In [1]: import numpy as np

In [2]: from numpy import linalg as LA

In [3]: np.set_printoptions(precision=2, suppress=True, linewidth=100)

In [4]: W0 = np.load("case10.npy")

In [5]: W0
Out[5]: 
array([[ 1,  1, -1, -1, -1, -1,  1,  1],
       [ 1, -1, -1,  1,  1, -1, -1,  1],
       [ 1,  1,  1,  1, -1, -1, -1, -1]])

In [6]: rng = np.random.default_rng(3440)

In [7]: M2 = W0 + rng.integers(-2, 3, (3, 2)) @ rng.integers(-2, 3, (2, 8))

In [8]: M2
Out[8]: 
array([[ 1,  1, -1, -1, -1, -1,  1,  1],
       [ 2,  1, -3, -2,  1, -2, -3,  5],
       [-1, -3,  5,  3, -1,  1,  1, -5]])

In [9]: np.round(LA.svd(M2 - W0, compute_uv=False), 2) + 0
Out[9]: array([9.96, 1.96, 0.  ])

In [10]: def softmax(z):
    ...:     e = np.exp(z - z.max(axis=-1, keepdims=True))
    ...:     return e / e.sum(axis=-1, keepdims=True)
    ...: 

In [11]: softmax(W0).sum(axis=1)
Out[11]: array([1., 1., 1.])

In [12]: softmax(W0[1])
Out[12]: array([0.22, 0.03, 0.03, 0.22, 0.22, 0.03, 0.03, 0.22])

In [13]: scores = W0 @ W0.T / np.sqrt(8)

In [14]: softmax(scores)[1] @ W0
Out[14]: array([ 1.  , -0.79, -0.89,  0.89,  0.79, -1.  , -0.89,  0.89])

In [15]: softmax(scores)
Out[15]: 
array([[0.89, 0.05, 0.05],
       [0.05, 0.89, 0.05],
       [0.05, 0.05, 0.89]])

In [16]: t3 = np.stack([W0, -2 * W0, W0[::-1]])

In [17]: LA.norm(t3, axis=(1, 2))
Out[17]: array([4.9, 9.8, 4.9])

In [18]: LA.matrix_rank(t3.reshape(3, -1))
Out[18]: np.int64(2)

In [19]: M2 = W0[0, 0] * W0[1:] - np.outer(W0[1:, 0], W0[0])

In [20]: M2
Out[20]: 
array([[ 0, -2,  0,  2,  2,  0, -2,  0],
       [ 0,  0,  2,  2,  0,  0, -2, -2]])

In [21]: np.flatnonzero(~M2.round(6).any(axis=1))
Out[21]: array([], dtype=int64)

In [22]: W0[:, 0] / W0[0, 0]
Out[22]: array([1., 1., 1.])

In [23]: M2 = np.array([[-3, 1, 3, -3, 2],
    ...:     [-3, 0, -1, 1, -1],
    ...:     [2, -3, 2, 2, 1],
    ...:     [-3, 2, 0, -3, -2],
    ...:     [1, -3, -1, -1, 1]])

In [24]: feats = np.triu(M2)

In [25]: feats
Out[25]: 
array([[-3,  1,  3, -3,  2],
       [ 0,  0, -1,  1, -1],
       [ 0,  0,  2,  2,  1],
       [ 0,  0,  0, -3, -2],
       [ 0,  0,  0,  0,  1]])

In [26]: # triangular, det is the product of the diagonal

In [27]: LA.matrix_rank(feats - feats[0, 0] * np.eye(5))
Out[27]: np.int64(4)

In [28]: feats @ feats
Out[28]: 
array([[ 9, -3, -4, 25,  4],
       [ 0,  0, -2, -5, -4],
       [ 0,  0,  4, -2, -1],
       [ 0,  0,  0,  9,  4],
       [ 0,  0,  0,  0,  1]])

In [29]: np.sort(LA.eigvals(feats))
Out[29]: array([-3., -3.,  0.,  1.,  2.])

In [30]: M2 = np.array([[8, 2], [5, 6], [2, 9], [6, 2], [0, 1]])

In [31]: np.einsum("ik,kj->ji", feats, M2)
Out[31]: 
array([[-31,   4,  16, -18,   0],
       [ 23,  -8,  23,  -8,   1]])

In [32]: M2.T @ feats.T
Out[32]: 
array([[-31,   4,  16, -18,   0],
       [ 23,  -8,  23,  -8,   1]])

In [33]: M2 = np.array([[-2, -2], [-2, -5]])

In [34]: W2 = np.array([[2]])

In [35]: K = np.block([[M2, np.zeros((2, 1))], [np.zeros((1, 2)), W2]])

In [36]: K
Out[36]: 
array([[-2., -2.,  0.],
       [-2., -5.,  0.],
       [ 0.,  0.,  2.]])

In [37]: # symmetric, so the eigenvalues are real

In [38]: r0 = np.array([-6, -9, -5])

In [39]: M2 = K + np.outer(r0, np.eye(3)[2])

In [40]: LA.matrix_rank(LA.inv(M2) - LA.inv(K), tol=1e-8)
Out[40]: np.int64(1)

In [41]: np.round(LA.det(M2) / LA.det(K), 2), round(1 + LA.solve(K, r0)[2], 2)
Out[41]: (np.float64(-1.5), np.float64(-1.5))
